% ipython --no-banner

In [1]: import numpy as np

In [2]: from numpy import linalg as LA

In [3]: np.set_printoptions(precision=2, suppress=True, linewidth=140)

In [4]: def rnd(a):
   ...:     return np.round(a, 2) + 0
   ...: 

In [5]: F = 5 * np.eye(4) + np.eye(4, k=1)

In [6]: print(F)
[[5. 1. 0. 0.]
 [0. 5. 1. 0.]
 [0. 0. 5. 1.]
 [0. 0. 0. 5.]]

In [7]: x = np.array([-1, 0, 2, -2])

In [8]: y = F @ x

In [9]: beta, lr = np.zeros(4), 1 / LA.norm(F, 2) ** 2

In [10]: for i in range(250):
    ...:     beta -= lr * F.T @ (F @ beta - y)
    ...:     if i % 50 == 0: print(i, round(LA.norm(F @ beta - y), 2))
    ...: 
0 5.1
50 0.0
100 0.0
150 0.0
200 0.0

In [11]: rnd(beta)
Out[11]: array([-1.,  0.,  2., -2.])

In [12]: O = F.astype(float).copy()

In [13]: for j in range(4):
    ...:     O[:, j] -= O[:, :j] @ (O[:, :j].T @ O[:, j])
    ...:     O[:, j] /= LA.norm(O[:, j])
    ...: 

In [14]: O
Out[14]: 
array([[1., 0., 0., 0.],
       [0., 1., 0., 0.],
       [0., 0., 1., 0.],
       [0., 0., 0., 1.]])

In [15]: print([int(LA.matrix_rank(LA.matrix_power(F, p))) for p in range(1, 5)])
[4, 4, 4, 4]

In [16]: LA.matrix_rank(F - F[0, 0] * np.eye(4))
Out[16]: np.int64(3)

In [17]: w, vecs = LA.eig(F)

In [18]: w
Out[18]: array([5., 5., 5., 5.])

In [19]: rnd(np.sort(LA.eigvals(F.T)))
Out[19]: array([5., 5., 5., 5.])

In [20]: np.prod(w)
Out[20]: np.float64(625.0)

In [21]: f, v = F[2], F[1]

In [22]: f @ v
Out[22]: np.float64(5.0)

In [23]: p = (f @ v) / (f @ f) * f

In [24]: print(np.outer(f, v))
[[ 0.  0.  0.  0.]
 [ 0.  0.  0.  0.]
 [ 0. 25.  5.  0.]
 [ 0.  5.  1.  0.]]

In [25]: LA.matrix_rank(np.outer(f, v))
Out[25]: np.int64(1)

In [26]: print(rnd(LA.norm(f + v) ** 2 + LA.norm(f - v) ** 2))
104.0

In [27]: rnd((v - p) @ f)
Out[27]: np.float64(0.0)

In [28]: data = np.loadtxt("mat.csv", delimiter=",")

In [29]: data
Out[29]: 
array([[-3.,  2.,  5.,  9.],
       [ 0., -2., -2.,  1.],
       [ 0., -2., -2.,  1.],
       [ 0., -1.,  2., -2.]])

In [30]: LA.cond(data) > 100
Out[30]: np.True_

In [31]: np.argsort(-LA.norm(data, axis=0).round(6), kind="stable")[:3]
Out[31]: array([3, 2, 1])

In [32]: LA.matrix_rank(data, rtol=0.1)
Out[32]: np.int64(3)

In [33]: rnd(LA.norm(data, 2) / LA.norm(data))
Out[33]: np.float64(0.91)

In [34]: rnd(np.trace(LA.pinv(data) @ data))
Out[34]: np.float64(3.0)

In [35]: np.unique(data.round(6), axis=0).shape
Out[35]: (3, 4)

In [36]: np.allclose(data[:-1].T @ LA.lstsq(data[:-1].T, data[-1])[0], data[-1])
Out[36]: False

In [37]: other = data / LA.norm(data, axis=1, keepdims=True)

In [38]: G = other @ other.T

In [39]: (G - 2 * np.eye(4)).round(6).argmax(axis=1)
Out[39]: array([1, 2, 1, 0])

In [40]: rnd(G[1])
Out[40]: array([-0.15,  1.  ,  1.  , -0.44])

In [41]: W1 = np.array([[0, -3], [3, -2], [0, 2], [1, -3]])

In [42]: beta = np.array([1, 3])

In [43]: H = np.maximum(data @ W1 + beta, 0)

In [44]: print((H > 0).astype(int))
[[1 0]
 [0 0]
 [0 0]
 [0 1]]

In [45]: H
Out[45]: 
array([[16.,  0.],
       [ 0.,  0.],
       [ 0.,  0.],
       [ 0., 15.]])

In [46]: Z = np.array([[-1, 2, 2], [3, -1, 3]])

In [47]: (H @ Z).round(6).argmax(axis=1)
Out[47]: array([1, 0, 0, 0])

In [48]: W1 @ Z
Out[48]: 
array([[ -9,   3,  -9],
       [ -9,   8,   0],
       [  6,  -2,   6],
       [-10,   5,  -7]])

In [49]: r = LA.matrix_rank(data)

In [50]: r
Out[50]: np.int64(3)

In [51]: N = LA.svd(data)[2][r:].T

In [52]: print(rnd(data @ N))
[[0.]
 [0.]
 [0.]
 [0.]]

In [53]: print([int(LA.matrix_rank(data[:i])) for i in range(1, len(data) + 1)])
[1, 2, 2, 3]

In [54]: E = np.array([[-1, 0, 0, 0], [0, 3, 0, 0], [0, 0, 5, 0], [0, 0, 0, 5]])

In [55]: print(E)
[[-1  0  0  0]
 [ 0  3  0  0]
 [ 0  0  5  0]
 [ 0  0  0  5]]

In [56]: LA.matrix_power(E - np.diag(np.diag(E)), 4)
Out[56]: 
array([[0, 0, 0, 0],
       [0, 0, 0, 0],
       [0, 0, 0, 0],
       [0, 0, 0, 0]])

In [57]: np.prod(np.diag(E)), rnd(LA.det(E))
Out[57]: (np.int64(-75), np.float64(-75.0))

In [58]: [int(LA.matrix_rank(LA.matrix_power(E, p))) for p in range(1, 5)]
Out[58]: [4, 4, 4, 4]

In [59]: other = E[0, 0] * E[1:] - np.outer(E[1:, 0], E[0])

In [60]: other
Out[60]: 
array([[ 0, -3,  0,  0],
       [ 0,  0, -5,  0],
       [ 0,  0,  0, -5]])

In [61]: np.flatnonzero(~other.round(6).any(axis=1))
Out[61]: array([], dtype=int64)
